$ python -q
>>> import numpy as np
>>> np.set_printoptions(precision=3, suppress=True, linewidth=160)
>>> def rd(a):
...     return np.round(a, 3) + 0
... 
>>> rng = np.random.default_rng(74)
>>> ang = rng.uniform(0, 2 * np.pi, 18)
>>> O, _ = np.linalg.qr(np.array([[-0.6, 1.0],
...     [1.2, -1.0],
...     [0.7, 0.4],
...     [-0.9, 0.6],
...     [-0.4, -0.5],
...     [0.7, -1.1],
...     [0.9, 0.4],
...     [-2.1, 1.0],
...     [0.9, -0.7],
...     [-0.6, 0.7]]))
>>> M = 10 * np.c_[np.cos(ang), np.sin(ang)] @ O.T
>>> rd(M)
array([[-3.815,  4.199, -0.925, -2.635,  1.46 ,  4.222, -0.797, -4.775,  2.978, -2.786],
       [ 1.377, -3.477, -2.74 ,  2.716,  1.762, -1.655, -3.44 ,  6.628, -2.644,  1.594],
       [-2.546,  0.106, -4.84 ,  0.668,  4.119,  2.638, -5.653,  3.553, -0.169, -1.05 ],
       [-2.391, -0.087, -4.837,  0.795,  4.085,  2.464, -5.663,  3.802, -0.308, -0.93 ],
       [ 0.231, -2.669, -3.727,  2.333,  2.729, -0.416, -4.54 ,  6.325, -2.112,  0.893],
       [ 1.281, -3.417, -2.834,  2.691,  1.852, -1.551, -3.546,  6.621, -2.606,  1.537],
       [-1.789,  3.717,  2.305, -2.809, -1.355,  2.097,  2.948, -6.61 ,  2.795, -1.831],
       [-3.764,  1.959, -4.334, -0.634,  3.989,  4.02 , -4.936,  0.75 ,  1.191, -2.093],
       [-2.581,  4.084,  1.322, -2.901, -0.463,  2.939,  1.823, -6.338,  3.009, -2.258],
       [-4.056,  2.627, -3.86 , -1.148,  3.694,  4.366, -4.336, -0.485,  1.696, -2.41 ],
       [ 1.532, -3.571, -2.581,  2.754,  1.613, -1.821, -3.261,  6.63 , -2.704,  1.684],
       [-2.725,  4.134,  1.117, -2.903, -0.281,  3.092,  1.586, -6.247,  3.035, -2.33 ],
       [-1.132, -1.463, -4.519,  1.657,  3.594,  1.072, -5.385,  5.357, -1.284, -0.014],
       [-2.411,  4.017,  1.553, -2.892, -0.669,  2.759,  2.088, -6.427,  2.973, -2.17 ],
       [-4.128,  2.853, -3.649, -1.329,  3.552,  4.456, -4.074, -0.94 ,  1.87 , -2.507],
       [-1.398,  3.49 ,  2.718, -2.722, -1.742,  1.677,  3.416, -6.628,  2.652, -1.606],
       [ 2.013,  0.532,  4.792, -1.083, -3.976, -2.045,  5.641, -4.349,  0.627,  0.646],
       [-3.731,  4.228, -0.714, -2.686,  1.285,  4.137, -0.548, -4.974,  3.009, -2.761]])
>>> # looks like rank 2
>>> U, sv, Vt = np.linalg.svd(M)
>>> vecs = Vt[:(sv > 1e-8).sum()]
>>> vec = M[12] + -2 * M[15] + rng.integers(2) * np.eye(10)[1]
>>> rd(vec)
array([  1.664,  -8.444,  -9.956,   7.1  ,   7.078,  -2.283, -12.216,  18.614,  -6.589,   3.199])
>>> np.linalg.matrix_rank(np.vstack([M, vec]))
np.int64(2)
>>> np.allclose(vecs.T @ vecs @ vec, vec)
True
>>> Y = M / np.sqrt((M ** 2).mean(axis=1, keepdims=True))
>>> np.linalg.matrix_rank(Y) == np.linalg.matrix_rank(M)
np.True_
>>> np.linalg.matrix_rank(M - M.mean(axis=1, keepdims=True))
np.int64(2)
>>> rd(Y[4])
array([ 0.073, -0.844, -1.179,  0.738,  0.863, -0.132, -1.436,  2.   , -0.668,  0.282])
>>> [round(float(x), 3) for x in np.linalg.svd(M, compute_uv=False)[:3]]
[33.873, 25.546, 0.0]
>>> rd(np.linalg.norm(M, 2) / np.linalg.norm(M))
np.float64(0.798)
>>> np.argsort(-np.linalg.norm(M, axis=0).round(6), kind="stable")[:3]
array([7, 6, 2])
>>> f, v = M[8], M[4]
>>> f @ f
np.float64(100.0)
>>> pr = (f @ v) / (f @ f) * f
>>> rd(np.linalg.norm(f + v) ** 2 + np.linalg.norm(f - v) ** 2)
np.float64(400.0)
>>> rd(pr)
array([ 2.127, -3.365, -1.089,  2.391,  0.381, -2.422, -1.502,  5.223, -2.48 ,  1.86 ])
>>> A = np.maximum(np.array([[2, 0, 2, 1],
...     [0, 0, 0, 2],
...     [1, 2, 0, 2],
...     [2, 2, 1, 2],
...     [0, 0, 0, 0],
...     [2, 1, 2, 2],
...     [2, 2, 0, 1],
...     [0, 2, 2, 2],
...     [1, 2, 0, 0],
...     [2, 1, 1, 1],
...     [0, 2, 0, 2],
...     [0, 2, 0, 2],
...     [0, 0, 2, 2],
...     [1, 0, 1, 1],
...     [2, 2, 2, 0],
...     [0, 2, 0, 0],
...     [2, 1, 2, 1]]) @ np.array([[0, 5, 0, 4, 3], [0, 5, 0, 0, 0], [1, 0, 1, 5, 1], [0, 3, 4, 1, 0]]) + np.array([2, 1, 2, 0, -2]), 0)
>>> A
array([[ 4, 14,  8, 19,  6],
       [ 2,  7, 10,  2,  0],
       [ 2, 22, 10,  6,  1],
       [ 3, 27, 11, 15,  5],
       [ 2,  1,  2,  0,  0],
       [ 4, 22, 12, 20,  6],
       [ 2, 24,  6,  9,  4],
       [ 4, 17, 12, 12,  0],
       [ 2, 16,  2,  4,  1],
       [ 3, 19,  7, 14,  5],
       [ 2, 17, 10,  2,  0],
       [ 2, 17, 10,  2,  0],
       [ 4,  7, 12, 12,  0],
       [ 3,  9,  7, 10,  2],
       [ 4, 21,  4, 18,  6],
       [ 2, 11,  2,  0,  0],
       [ 4, 19,  8, 19,  6]])
>>> Z = A[[9, 14]].astype(float)
>>> for _ in range(5):
...     lab = np.linalg.norm(A[:, None] - Z, axis=-1).argmin(axis=1)
...     Z = np.array([A[lab == j].mean(axis=0) for j in range(2)])
... 
>>> lab
array([1, 0, 0, 1, 0, 1, 1, 1, 0, 1, 0, 0, 0, 0, 1, 0, 1])
>>> np.bincount(lab)
array([9, 8])
>>> np.abs(Z[1] - Z[0]).argmax()
np.int64(3)
>>> rd(Z)
array([[ 2.333, 11.889,  7.222,  4.222,  0.444],
       [ 3.5  , 20.375,  8.5  , 15.75 ,  4.75 ]])
>>> U, sv, Vt = np.linalg.svd(A, full_matrices=False)
>>> rd(U.T @ A @ Vt.T)
array([[91.205,  0.   ,  0.   ,  0.   ,  0.   ],
       [ 0.   , 22.161,  0.   ,  0.   ,  0.   ],
       [ 0.   ,  0.   , 15.491,  0.   ,  0.   ],
       [ 0.   ,  0.   ,  0.   ,  3.788,  0.   ],
       [ 0.   ,  0.   ,  0.   ,  0.   ,  2.498]])
>>> np.abs(U[:, 0]).round(6).argmax()
np.int64(3)
>>> rd(sv / sv[0])
array([1.   , 0.243, 0.17 , 0.042, 0.027])
>>> (sv > 1e-8).sum()
np.int64(5)
>>> np.allclose(U * sv @ Vt, A)
True
>>> rd(Vt @ Vt.T)
array([[1., 0., 0., 0., 0.],
       [0., 1., 0., 0., 0.],
       [0., 0., 1., 0., 0.],
       [0., 0., 0., 1., 0.],
       [0., 0., 0., 0., 1.]])
>>> rd(np.sqrt((sv ** 2).sum())), rd(np.linalg.norm(A))
(np.float64(95.237), np.float64(95.237))
>>> gram = A.T @ A
>>> np.diag(gram)
array([ 155, 5056, 1243, 2400,  216])
>>> np.trace(gram), (A ** 2).sum()
(np.int64(9070), np.int64(9070))
>>> np.allclose(gram, gram.T)
True
>>> (A @ A.T).shape
(17, 17)
>>> rd(np.linalg.eigvalsh(gram)[::-1])
array([8318.338,  491.111,  239.963,   14.35 ,    6.238])
>>> np.linalg.matrix_rank(gram)
np.int64(5)
>>> arr = np.loadtxt("m.csv", delimiter=",")
>>> rd(arr)
array([[0.143, 0.   , 0.048, 0.095, 0.095, 0.095, 0.   , 0.095, 0.095, 0.   , 0.095, 0.   , 0.095, 0.   , 0.095, 0.048],
       [0.   , 0.095, 0.095, 0.095, 0.048, 0.095, 0.   , 0.048, 0.   , 0.095, 0.095, 0.048, 0.095, 0.048, 0.048, 0.095],
       [0.   , 0.083, 0.083, 0.   , 0.083, 0.083, 0.167, 0.   , 0.167, 0.   , 0.083, 0.167, 0.083, 0.   , 0.   , 0.   ],
       [0.1  , 0.   , 0.05 , 0.05 , 0.05 , 0.   , 0.05 , 0.1  , 0.1  , 0.1  , 0.1  , 0.1  , 0.05 , 0.05 , 0.05 , 0.05 ],
       [0.   , 0.105, 0.105, 0.053, 0.053, 0.105, 0.105, 0.105, 0.   , 0.053, 0.   , 0.053, 0.105, 0.   , 0.053, 0.105],
       [0.   , 0.077, 0.   , 0.   , 0.   , 0.231, 0.154, 0.   , 0.077, 0.154, 0.077, 0.154, 0.077, 0.   , 0.   , 0.   ],
       [0.056, 0.111, 0.056, 0.056, 0.111, 0.056, 0.111, 0.   , 0.   , 0.111, 0.   , 0.111, 0.111, 0.111, 0.   , 0.   ],
       [0.095, 0.095, 0.095, 0.095, 0.095, 0.   , 0.048, 0.095, 0.048, 0.048, 0.   , 0.048, 0.   , 0.095, 0.095, 0.048],
       [0.   , 0.095, 0.095, 0.   , 0.095, 0.095, 0.   , 0.095, 0.143, 0.095, 0.095, 0.048, 0.048, 0.   , 0.   , 0.095],
       [0.133, 0.   , 0.067, 0.067, 0.133, 0.133, 0.   , 0.067, 0.067, 0.067, 0.067, 0.067, 0.   , 0.133, 0.   , 0.   ],
       [0.   , 0.133, 0.133, 0.067, 0.067, 0.   , 0.067, 0.067, 0.   , 0.067, 0.067, 0.   , 0.133, 0.   , 0.133, 0.067],
       [0.053, 0.053, 0.   , 0.105, 0.053, 0.   , 0.105, 0.105, 0.   , 0.   , 0.105, 0.105, 0.   , 0.105, 0.105, 0.105],
       [0.   , 0.083, 0.167, 0.167, 0.167, 0.   , 0.   , 0.083, 0.   , 0.083, 0.   , 0.   , 0.167, 0.   , 0.083, 0.   ],
       [0.   , 0.059, 0.059, 0.   , 0.059, 0.059, 0.059, 0.118, 0.118, 0.   , 0.   , 0.   , 0.059, 0.176, 0.118, 0.118],
       [0.   , 0.1  , 0.05 , 0.05 , 0.1  , 0.   , 0.1  , 0.05 , 0.1  , 0.1  , 0.   , 0.1  , 0.1  , 0.   , 0.05 , 0.1  ],
       [0.   , 0.105, 0.053, 0.105, 0.105, 0.105, 0.105, 0.   , 0.   , 0.053, 0.105, 0.   , 0.053, 0.   , 0.053, 0.158]])
>>> rd(arr.sum(axis=1))
array([1., 1., 1., 1., 1., 1., 1., 1., 1., 1., 1., 1., 1., 1., 1., 1.])
>>> pr = np.eye(16)[4]
>>> for _ in range(3):
...     pr = pr @ arr
...     print(pr.round(3))
... 
[0.    0.105 0.105 0.053 0.053 0.105 0.105 0.105 0.    0.053 0.    0.053 0.105 0.    0.053 0.105]
[0.031 0.082 0.072 0.072 0.085 0.073 0.081 0.046 0.045 0.074 0.052 0.078 0.075 0.042 0.043 0.051]
[0.034 0.075 0.073 0.064 0.081 0.069 0.071 0.062 0.05  0.068 0.056 0.069 0.075 0.046 0.05  0.057]
